In [1]: import numpy as np

In [2]: from numpy import linalg as LA

In [3]: np.set_printoptions(suppress=True, linewidth=200)

In [4]: cent = np.array([[1, -2, 2], [0, 1, -2], [2, -1, -2]])

In [5]: rng = np.random.default_rng(96829)

In [6]: A = (rng.random((23, 3)) < 0.25) @ cent

In [7]: A
Out[7]: 
array([[ 0,  1, -2],
       [ 1, -1,  0],
       [ 0,  0,  0],
       [ 0,  0,  0],
       [ 1, -2,  2],
       [ 2, -1, -2],
       [ 0,  0,  0],
       [ 3, -3,  0],
       [ 0,  0,  0],
       [ 2, -1, -2],
       [ 0,  0,  0],
       [ 0,  0,  0],
       [ 0,  0,  0],
       [ 0,  0,  0],
       [ 2, -1, -2],
       [ 0,  1, -2],
       [ 0,  0,  0],
       [ 0,  0,  0],
       [ 0,  0,  0],
       [ 2, -1, -2],
       [ 0,  1, -2],
       [ 1, -1,  0],
       [ 0,  1, -2]])

In [8]: G = np.cov(A, rowvar=False)

In [9]: np.round(LA.eigvalsh(G)[::-1], 3) + 0
Out[9]: array([1.708, 1.375, 0.   ])

In [10]: round(float(np.corrcoef(A[:, 2], A[:, 1])[0, 1]), 3)
Out[10]: -0.345

In [11]: print(np.argwhere(np.triu(np.abs(np.corrcoef(A.T)) > 0.8, 1)))
[[0 1]]

In [12]: G.shape
Out[12]: (3, 3)

In [13]: Xs = A - A.mean(axis=1)
ValueError: operands could not be broadcast together with shapes (23,3) (23,) 


In [14]: Xs = A - A.mean(axis=0)

In [15]: Uu, sv, VT = LA.svd(Xs, full_matrices=False)

In [16]: np.abs(VT[0]).argmax()
Out[16]: np.int64(1)

In [17]: (np.sign(Uu[:, 0]) == np.sign(Uu[0, 0])).astype(int)
Out[17]: array([1, 0, 1, 1, 0, 0, 1, 0, 1, 0, 1, 1, 1, 1, 0, 1, 1, 1, 1, 0, 1, 0, 1])

In [18]: sv.round(3) + 0
Out[18]: array([6.129, 5.501, 0.   ])

In [19]: lab = rng.integers(0, 3, 3)

In [20]: mat = (lab[:, None] == lab) * 5 + np.eye(3)

In [21]: mat
Out[21]: 
array([[6., 0., 5.],
       [0., 6., 0.],
       [5., 0., 6.]])

In [22]: x0 = np.ones(3)

In [23]: for _ in range(6):
    ...:     x0 = mat @ x0
    ...:     x0 /= LA.norm(x0)
    ...:     print(round(x0 @ mat @ x0, 3))
    ...: 
10.353
10.788
10.935
10.98
10.994
10.998

In [24]: round(float(LA.eigvalsh(mat)[-1]), 3)
Out[24]: 11.0

In [25]: x0.round(3)
Out[25]: array([0.707, 0.019, 0.707])

In [26]: (mat - mat.T) / 2
Out[26]: 
array([[0., 0., 0.],
       [0., 0., 0.],
       [0., 0., 0.]])

In [27]: np.allclose(mat, mat.T)
Out[27]: True

In [28]: print(round(float(LA.det(mat)), 3))
66.0

In [29]: round(np.abs(LA.eigvals(mat)).max(), 3)
Out[29]: np.float64(11.0)

In [30]: hat = np.triu(np.array([[3, 3, 4], [4, 0, 1], [6, 8, 8]]), 1) + np.eye(3)

In [31]: other = hat @ mat @ LA.inv(hat)

In [32]: other
Out[32]: 
array([[ 26., -60., -15.],
       [  5.,  -9.,  -5.],
       [  5., -15.,   1.]])

In [33]: print(hat @ mat - mat @ hat)
[[ 20.   0.   0.]
 [  5.   0.   0.]
 [  0. -15. -20.]]

In [34]: round(float(LA.eigvals(mat).sum().real), 3)
Out[34]: 18.0

In [35]: np.einsum("ij,ji->", mat, mat)
Out[35]: np.float64(158.0)

In [36]: print(np.round(np.poly(mat), 3))
[  1. -18.  83. -66.]

In [37]: other = np.array([[1, 3], [-2, -2]])

In [38]: cent = np.kron(other, mat)

In [39]: cent.shape
Out[39]: (6, 6)

In [40]: round(LA.norm(cent, 2), 3), round(float(LA.norm(other, 2) * LA.norm(mat, 2)), 3)
Out[40]: (np.float64(45.437), 45.437)

In [41]: LA.matrix_rank(cent)
Out[41]: np.int64(6)

In [42]: M = np.loadtxt("x.csv", delimiter=",")

In [43]: M.round(3)
Out[43]: 
array([[-0.17 ,  0.453, -0.199, -0.199],
       [ 0.453, -2.535,  0.861, -0.465],
       [-0.199,  0.861, -0.314,  0.017],
       [-0.199, -0.465,  0.017, -0.98 ]])

In [44]: Uu, sv, VT = LA.svd(M)

In [45]: np.argmax(sv[:-1] / (sv[1:] + 1e-6)) + 1
Out[45]: np.int64(2)

In [46]: other = Uu[:, :2] @ np.diag(sv[:2]) @ VT[:2]

In [47]: other.round(3)
Out[47]: 
array([[-0.17 ,  0.453, -0.199, -0.199],
       [ 0.453, -2.535,  0.861, -0.465],
       [-0.199,  0.861, -0.314,  0.017],
       [-0.199, -0.465,  0.017, -0.98 ]])

In [48]: Uu, sv, VT = LA.svd(other, full_matrices=False)

In [49]: np.round(sv / sv[0], 3) + 0
Out[49]: array([1.   , 0.333, 0.   , 0.   ])

In [50]: np.abs(Uu[:, 0]).round(6).argmax()
Out[50]: np.int64(1)

In [51]: np.round(np.cumsum(sv ** 2) / np.sum(sv ** 2), 3)
Out[51]: array([0.9, 1. , 1. , 1. ])

In [52]: np.round(VT @ VT.T, 3) + 0
Out[52]: 
array([[1., 0., 0., 0.],
       [0., 1., 0., 0.],
       [0., 0., 1., 0.],
       [0., 0., 0., 1.]])

In [53]: LA.lstsq(M[:-1].T, M[-1])[2]
Out[53]: np.int32(2)

In [54]: np.round(M @ LA.pinv(M) @ M, 3)
Out[54]: 
array([[-0.17 ,  0.453, -0.199, -0.199],
       [ 0.453, -2.535,  0.861, -0.465],
       [-0.199,  0.861, -0.314,  0.017],
       [-0.199, -0.465,  0.017, -0.98 ]])

In [55]: np.round((M + M.T) / 2, 3)
Out[55]: 
array([[-0.17 ,  0.453, -0.199, -0.199],
       [ 0.453, -2.535,  0.861, -0.465],
       [-0.199,  0.861, -0.314,  0.017],
       [-0.199, -0.465,  0.017, -0.98 ]])

In [56]: np.round(M @ M, 3)
Out[56]: 
array([[ 0.314, -1.305,  0.483,  0.015],
       [-1.305,  7.59 , -2.55 ,  1.56 ],
       [ 0.483, -2.55 ,  0.879, -0.383],
       [ 0.015,  1.56 , -0.383,  1.217]])

In [57]: np.round(LA.matrix_power(M, 4), 3)
Out[57]: 
array([[  2.035, -11.523,   3.898,  -2.198],
       [-11.523,  68.248, -22.823,  14.697],
       [  3.898, -22.823,   7.655,  -4.773],
       [ -2.198,  14.697,  -4.773,   4.062]])

In [58]: np.round(np.sort(np.abs(LA.eigvals(M))), 3) + 0
Out[58]: array([0., 0., 1., 3.])

In [59]: np.allclose(M, M.T)
Out[59]: True

In [60]: m1 = np.load("mat.npy")

In [61]: print(m1)
[[ 30.   0. -15. -10.]
 [  0.   5.   0.   0.]
 [-15.   0.  14.   6.]
 [-10.   0.   6.   9.]]

In [62]: np.einsum("ii->", m1)
Out[62]: np.float64(58.0)

In [63]: round(LA.det(2 * m1), 3), np.round(LA.det(m1), 3)
Out[63]: (np.float64(86000.0), np.float64(5375.0))

In [64]: round(float(LA.eigvals(m1).sum().real), 3)
Out[64]: 58.0

In [65]: np.round(np.poly(m1), 3)
Out[65]: array([    1.,   -58.,   720., -3350.,  5375.])

In [66]: round(float(LA.det(m1.T)), 3)
Out[66]: 5375.0

In [67]: np.einsum("ij,ji->", m1, m1)
Out[67]: np.float64(1924.0)

In [68]: np.kron(np.eye(2, dtype=int), m1)
Out[68]: 
array([[ 30.,   0., -15., -10.,   0.,   0.,  -0.,  -0.],
       [  0.,   5.,   0.,   0.,   0.,   0.,   0.,   0.],
       [-15.,   0.,  14.,   6.,  -0.,   0.,   0.,   0.],
       [-10.,   0.,   6.,   9.,  -0.,   0.,   0.,   0.],
       [  0.,   0.,  -0.,  -0.,  30.,   0., -15., -10.],
       [  0.,   0.,   0.,   0.,   0.,   5.,   0.,   0.],
       [ -0.,   0.,   0.,   0., -15.,   0.,  14.,   6.],
       [ -0.,   0.,   0.,   0., -10.,   0.,   6.,   9.]])

In [69]: vals, V = LA.eig(m1)

In [70]: vals.round(3)
Out[70]: array([43.,  5.,  5.,  5.])

In [71]: print(np.round(np.sort(LA.eigvals(LA.inv(m1))), 3))
[0.023 0.2   0.2   0.2  ]

In [72]: np.round(np.sort(LA.eigvals(m1.T)), 3)
Out[72]: array([ 5.,  5.,  5., 43.])

In [73]: print(np.round(m1 @ V[:, 0] - vals[0] * V[:, 0], 3) + 0)
[0. 0. 0. 0.]

In [74]: vals, V = LA.eigh(m1)

In [75]: np.round(LA.eigvalsh(m1 + -3 * np.eye(4)), 3)
Out[75]: array([ 2.,  2.,  2., 40.])

In [76]: np.round(V.T @ m1 @ V, 3) + 0
Out[76]: 
array([[ 5.,  0.,  0.,  0.],
       [ 0.,  5.,  0.,  0.],
       [ 0.,  0.,  5.,  0.],
       [ 0.,  0.,  0., 43.]])

In [77]: np.round(V.T @ V, 3) + 0
Out[77]: 
array([[1., 0., 0., 0.],
       [0., 1., 0., 0.],
       [0., 0., 1., 0.],
       [0., 0., 0., 1.]])

In [78]: np.round(LA.eigvalsh(m1 @ m1), 3)
Out[78]: array([  25.,   25.,   25., 1849.])

In [79]: np.round(LA.svd(m1, compute_uv=False), 3)
Out[79]: array([43.,  5.,  5.,  5.])

In [80]: np.round(np.abs(V[:, -1]), 3)
Out[80]: array([0.811, 0.   , 0.487, 0.324])

In [81]: arr = np.load("run6.npy")

In [82]: arr
Out[82]: 
array([[ 1,  3,  0,  0],
       [ 1,  3,  3, 12],
       [ 1,  0,  1,  4],
       [ 1,  1,  0,  0]])

In [83]: x0 = np.array([2, 4, 0, -5])

In [84]: target = m1 @ x0

In [85]: target
Out[85]: array([110.,  20., -60., -65.])

In [86]: np.round(LA.solve(m1, 2 * target), 3)
Out[86]: array([  4.,   8.,   0., -10.])

In [87]: np.round(LA.solve(m1, target + m1[:, 3]), 3)
Out[87]: array([ 2.,  4.,  0., -4.])

In [88]: np.round(LA.solve(m1.T, m1[1]), 3)
Out[88]: array([0., 1., 0., 0.])

In [89]: np.round(LA.norm(arr, 2) / LA.norm(arr), 3)
Out[89]: np.float64(0.967)

In [90]: print(np.argsort(-LA.norm(arr, axis=0).round(6), kind="stable")[:3])
[3 1 2]

In [91]: print(round(float(LA.det(2 * arr)), 3), round(float(LA.det(arr)), 3))
0.0 0.0

In [92]: np.round(np.poly(arr), 3) + 0
Out[92]: array([  1.,  -5.,  -8., -33.,   0.])

In [93]: np.einsum("ii->", arr)
Out[93]: np.int64(5)

In [94]: round(float(LA.det(arr.T)), 3)
Out[94]: 0.0

In [95]: round(float(np.trace(LA.pinv(arr) @ arr)), 3)
Out[95]: 3.0

In [96]: np.allclose(arr[:-1].T @ LA.lstsq(arr[:-1].T, arr[-1])[0], arr[-1])
Out[96]: True

In [97]: np.abs(np.diag(LA.qr(arr)[1])) > 1e-9
Out[97]: array([ True,  True,  True, False])

In [98]: W0 = np.load("block9.npy")

In [99]: W0
Out[99]: 
array([[0, 2, 0, 2],
       [3, 1, 3, 1],
       [0, 2, 0, 2],
       [3, 1, 3, 1]])

In [100]: hat = np.triu(np.array([[2, 1, 1, -2], [3, 2, -1, -3], [2, 0, -2, -3], [3, 3, -3, 3]]), 1) + np.eye(4)

In [101]: other = hat @ W0 @ LA.inv(hat)

In [102]: np.round(np.poly(other), 3) + 0
Out[102]: array([  1.,  -2., -24.,   0.,   0.])

In [103]: np.round(LA.det(other), 3)
Out[103]: np.float64(-0.0)

In [104]: rk = LA.matrix_rank(W0)

In [105]: rk
Out[105]: np.int64(2)

In [106]: N = LA.svd(W0)[2][rk:].T

In [107]: LA.matrix_rank(W0.T @ W0), LA.matrix_rank(W0 @ W0.T)
Out[107]: (np.int64(2), np.int64(2))

In [108]: np.round(W0 @ N, 3) + 0
Out[108]: 
array([[0., 0.],
       [0., 0.],
       [0., 0.],
       [0., 0.]])

In [109]: np.round(N @ N.T, 3) + 0
Out[109]: 
array([[ 0.5,  0. , -0.5,  0. ],
       [ 0. ,  0.5,  0. , -0.5],
       [-0.5,  0. ,  0.5,  0. ],
       [ 0. , -0.5,  0. ,  0.5]])

In [110]: N.shape
Out[110]: (4, 2)

In [111]: [int(LA.matrix_rank(W0[:i])) for i in range(1, len(W0) + 1)]
Out[111]: [1, 2, 2, 2]

In [112]: [int(LA.matrix_rank(W0[:, :j + 1])) for j in range(4)]
Out[112]: [1, 2, 2, 2]

In [113]: lab = rng.permutation(4)

In [114]: lab
Out[114]: array([3, 2, 0, 1])

In [115]: other = W0[lab][:, lab]

In [116]: other
Out[116]: 
array([[1, 3, 3, 1],
       [2, 0, 0, 2],
       [2, 0, 0, 2],
       [1, 3, 3, 1]])

In [117]: np.allclose(other, W0)
Out[117]: False

In [118]: np.trace(other)
Out[118]: np.int64(2)

In [119]: np.diag(other)
Out[119]: array([1, 0, 0, 1])

In [120]: np.round(np.sort(np.abs(LA.eigvals(other))), 3) + 0
Out[120]: array([0., 0., 4., 6.])

In [121]: K = np.load("layer5.npy")

In [122]: K
Out[122]: 
array([[-12, -10,  -6,  -9],
       [ -6,  -7, -12, -22],
       [ -6, -11, -14, -23],
       [  0,   8,   4,   2]])

In [123]: rk = LA.matrix_rank(K)

In [124]: rk
Out[124]: np.int64(3)

In [125]: N = LA.svd(K)[2][rk:].T

In [126]: N.shape
Out[126]: (4, 1)

In [127]: np.round(N @ N.T, 3)
Out[127]: 
array([[ 0.021, -0.047,  0.123, -0.058],
       [-0.047,  0.105, -0.274,  0.129],
       [ 0.123, -0.274,  0.716, -0.337],
       [-0.058,  0.129, -0.337,  0.159]])
